$ python -q
>>> import numpy as np
>>> np.set_printoptions(precision=3, suppress=True, linewidth=120)
>>> K = np.loadtxt("layer12.csv", delimiter=",")
>>> print(K)
[[ 0.846  0.154 -0.154 -0.154  0.462]
 [ 0.154  0.846  0.154  0.154 -0.462]
 [-0.154  0.154  0.846 -0.154  0.462]
 [-0.154  0.154 -0.154  0.846  0.462]
 [ 0.462 -0.462  0.462  0.462 -0.385]]
>>> ev, V = np.linalg.eig(K)
>>> print(ev)
[ 1. -1.  1.  1.  1.]
>>> print(np.sort(np.linalg.eigvals(K @ K)))
[1. 1. 1. 1. 1.]
>>> print(np.sort(np.linalg.eigvals(K.T)))
[-1.  1.  1.  1.  1.]
>>> print(np.round(K @ V[:, 0] - ev[0] * V[:, 0], 3) + 0)
[0. 0. 0. 0. 0.]
>>> print(np.sort(np.linalg.eigvals(np.linalg.inv(K))))
[-1.  1.  1.  1.  1.]
>>> ev, V = np.linalg.eigh(K)
>>> print((ev > 1e-8).sum(), (ev < -1e-8).sum())
4 1
>>> print(np.linalg.eigvalsh(K @ K))
[1. 1. 1. 1. 1.]
>>> print(ev)
[-1.  1.  1.  1.  1.]
>>> print(np.round(V.T @ K @ V, 3) + 0)
[[-1.  0.  0.  0.  0.]
 [ 0.  1.  0.  0.  0.]
 [ 0.  0.  1.  0.  0.]
 [ 0.  0.  0.  1.  0.]
 [ 0.  0.  0.  0.  1.]]
>>> x = np.array([1, 4, 5, 2, 0])
>>> target = K @ x
>>> print(target)
[0.385 4.615 4.385 1.385 1.846]
>>> print(np.round(np.linalg.solve(K, 3 * target), 3) + 0)
[ 3. 12. 15.  6.  0.]
>>> print(np.round(np.linalg.solve(K, target + K[:, 2]), 3) + 0)
[1. 4. 6. 2. 0.]
>>> print(np.round(np.linalg.solve(K.T, K[2]), 3) + 0)
[0. 0. 1. 0. 0.]
>>> print([round(float(np.linalg.det(K[:i, :i])), 2) + 0 for i in range(1, 6)])
[0.85, 0.69, 0.54, 0.38, -1.0]
>>> F = np.load("mat.npy")
>>> print(F)
[[1.  0.  0.  0. ]
 [0.  1.  0.  0. ]
 [0.  0.  1.  0. ]
 [0.5 0.  0.  0.5]]
>>> print(np.allclose(F, F.T))
False
>>> print(F @ F)
[[1.   0.   0.   0.  ]
 [0.   1.   0.   0.  ]
 [0.   0.   1.   0.  ]
 [0.75 0.   0.   0.25]]
>>> print(round(np.linalg.det(F), 3))
0.5
>>> print(np.linalg.matrix_power(F, 2))
[[1.   0.   0.   0.  ]
 [0.   1.   0.   0.  ]
 [0.   0.   1.   0.  ]
 [0.75 0.   0.   0.25]]
>>> print(round(np.abs(np.linalg.eigvals(F)).max(), 3))
1.0
>>> print(np.trace(F))
3.5
>>> print((F - F.T) / 2)
[[ 0.    0.    0.   -0.25]
 [ 0.    0.    0.    0.  ]
 [ 0.    0.    0.    0.  ]
 [ 0.25  0.    0.    0.  ]]
>>> print((F + F.T) / 2)
[[1.   0.   0.   0.25]
 [0.   1.   0.   0.  ]
 [0.   0.   1.   0.  ]
 [0.25 0.   0.   0.5 ]]
>>> print(np.sort(np.abs(np.linalg.eigvals(F))))
[0.5 1.  1.  1. ]
>>> r0, g = F[3], F[2]
>>> print(r0 @ r0)
0.5
>>> print(r0 @ g)
0.0
>>> pr = (r0 @ g) / (r0 @ r0) * r0
>>> print(np.linalg.matrix_rank(np.outer(r0, g)))
1
>>> print(np.linalg.matrix_power(F, 2))
[[1.   0.   0.   0.  ]
 [0.   1.   0.   0.  ]
 [0.   0.   1.   0.  ]
 [0.75 0.   0.   0.25]]
>>> print(np.sort(np.abs(np.linalg.eigvals(F)))[::-1])
[1.  1.  1.  0.5]
>>> print(F.sum(axis=1))
[1. 1. 1. 1.]
>>> pr = np.eye(4)[2]
>>> for _ in range(3):
...     pr = pr @ F
...     print(pr.round(3))
... 
[0. 0. 1. 0.]
[0. 0. 1. 0.]
[0. 0. 1. 0.]
>>> O, V = np.linalg.qr(F[:, :2])[0], np.linalg.qr(F[:, 2:])[0]
>>> sig = np.linalg.svd(O.T @ V, compute_uv=False)
>>> print(round(np.linalg.norm(O @ O.T - V @ V.T, 2), 3))
1.0
>>> print((sig > 0.9).sum())
0
>>> rng = np.random.default_rng(3665)
>>> theta = rng.uniform(0, 2 * np.pi, 26)
>>> O, _ = np.linalg.qr(np.array([[0.2, 1.0], [0.7, -0.8], [1.2, -0.3]]))
>>> feats = 10 * np.c_[np.cos(theta), np.sin(theta)] @ O.T
>>> print(feats)
[[-0.11   5.682  8.228]
 [ 5.546  2.18   8.03 ]
 [-5.018 -2.636 -8.238]
 [ 3.205 -6.567 -6.826]
 [-0.07   5.666  8.24 ]
 [-2.764  6.486  7.092]
 [ 8.635 -5.042  0.143]
 [ 8.363 -1.352  5.313]
 [ 3.162 -6.56  -6.853]
 [ 2.079 -6.328 -7.459]
 [ 3.168 -6.561 -6.85 ]
 [ 3.012  4.087  8.615]
 [-5.84  -1.909 -7.89 ]
 [-8.844  4.547 -1.051]
 [-5.943  6.637  4.542]
 [-8.012  5.793  1.501]
 [-0.445 -5.45  -8.373]
 [-3.597 -3.704 -8.564]
 [-7.989  5.812  1.548]
 [-7.791  5.962  1.941]
 [-6.412  6.548  4.001]
 [ 8.71  -4.895  0.424]
 [ 8.323 -5.488 -0.782]
 [-8.641  1.987 -4.624]
 [ 8.343 -5.465 -0.731]
 [ 7.069 -6.343 -3.129]]
>>> print(np.abs(np.diag(np.linalg.qr(feats)[1])) > 1e-9)
[ True  True False]
>>> print(np.unique(feats.round(6), axis=0).shape)
(26, 3)
>>> print(round(float(np.trace(np.linalg.pinv(feats) @ feats)), 3))
2.0
>>> Ac = feats - feats.mean(axis=0)
>>> U, sig, Vh = np.linalg.svd(Ac, full_matrices=False)
>>> print(Vh[0] * np.sign(Vh[0, np.abs(Vh[0]).argmax()]))
[-0.545  0.669  0.505]
>>> print(np.linalg.matrix_rank(Ac))
2
>>> print(np.round(sig ** 2 / (sig ** 2).sum(), 3) + 0)
[0.614 0.386 0.   ]
>>> print(sig.round(3) + 0)
[39.885 31.653  0.   ]
>>> print(np.abs(Vh[0]).argmax())
1
>>> cov = np.cov(feats, rowvar=False)
>>> print(feats.std(axis=0))
[6.145 5.245 5.87 ]
>>> print(np.corrcoef(feats.T))
[[ 1.    -0.647  0.066]
 [-0.647  1.     0.718]
 [ 0.066  0.718  1.   ]]
>>> print(round(np.corrcoef(feats[:, 0], feats[:, 2])[0, 1], 3))
0.066
>>> x = np.array([-2, 3, -3, 2, -2])
>>> print(np.abs(np.linalg.eigvals(K)))
[1. 1. 1. 1. 1.]
>>> print([p for p in range(1, 25) if np.allclose(np.linalg.matrix_power(K, p), np.eye(5))])
[2, 4, 6, 8, 10, 12, 14, 16, 18, 20, 22, 24]
>>> print(round(float(np.linalg.norm(x)), 3), np.round(np.linalg.norm(K @ x), 3))
5.477 5.477
>>> print(np.argsort(-np.linalg.norm(feats, axis=0).round(6), kind="stable")[:3])
[0 2 1]
>>> print([round(float(x), 3) for x in np.linalg.svd(feats, compute_uv=False)[:3]])
[39.929, 31.712, 0.0]
>>> print(np.linalg.cond(feats) > 100)
True
>>> m1 = np.load("test18.npy")
>>> print(m1)
[[12  3 12  3]
 [ 6 15  6 15]
 [16  4 32  8]
 [ 8 20 16 40]]
>>> ev, V = np.linalg.eig(m1)
>>> print(np.sort(np.linalg.eigvals(m1.T)))
[ 3.684  7.368 29.316 58.632]
>>> print(np.round(m1 @ V[:, 0] - ev[0] * V[:, 0], 3) + 0)
[0. 0. 0. 0.]
>>> print(ev)
[58.632 29.316  3.684  7.368]
>>> print(round(np.prod(ev), 3))
46656.0
>>> x = np.array([0, -2, 0, 0])
>>> target = m1 @ x
>>> c, lr = np.zeros(4), 1 / np.linalg.norm(m1, 2) ** 2
>>> for i in range(30):
...     c -= lr * m1.T @ (m1 @ c - target)
...     if i % 5 == 0: print(i, round(np.linalg.norm(m1 @ c - target), 3))
... 
0 17.508
5 10.607
10 9.336
15 8.682
20 8.12
25 7.607
>>> print(c)
[-0.199 -0.896  0.114 -0.633]
>>> E = np.load("w.npy")
>>> print(E)
[[ 0  0  0  0  0]
 [ 0  4  0  0  0]
 [ 9  0 -9  0  0]
 [-4  7  0 -5  0]
 [ 0  0  5  0  0]]
>>> # triangular
>>> r = np.linalg.matrix_rank(E)
>>> print(r)
4
>>> N = np.linalg.svd(E)[2][r:].T
>>> print(N @ N.T)
[[0. 0. 0. 0. 0.]
 [0. 0. 0. 0. 0.]
 [0. 0. 0. 0. 0.]
 [0. 0. 0. 0. 0.]
 [0. 0. 0. 0. 1.]]
>>> print(np.allclose(E @ N, 0))
True
>>> print([int(np.linalg.matrix_rank(E[:i])) for i in range(1, len(E) + 1)])
[0, 1, 2, 3, 4]
>>> print(np.linalg.matrix_rank(E.T @ E), np.linalg.matrix_rank(E @ E.T))
4 4
>>> print(N[:, 0] / N[np.abs(N[:, 0]).round(6).argmax(), 0])
[0. 0. 0. 0. 1.]
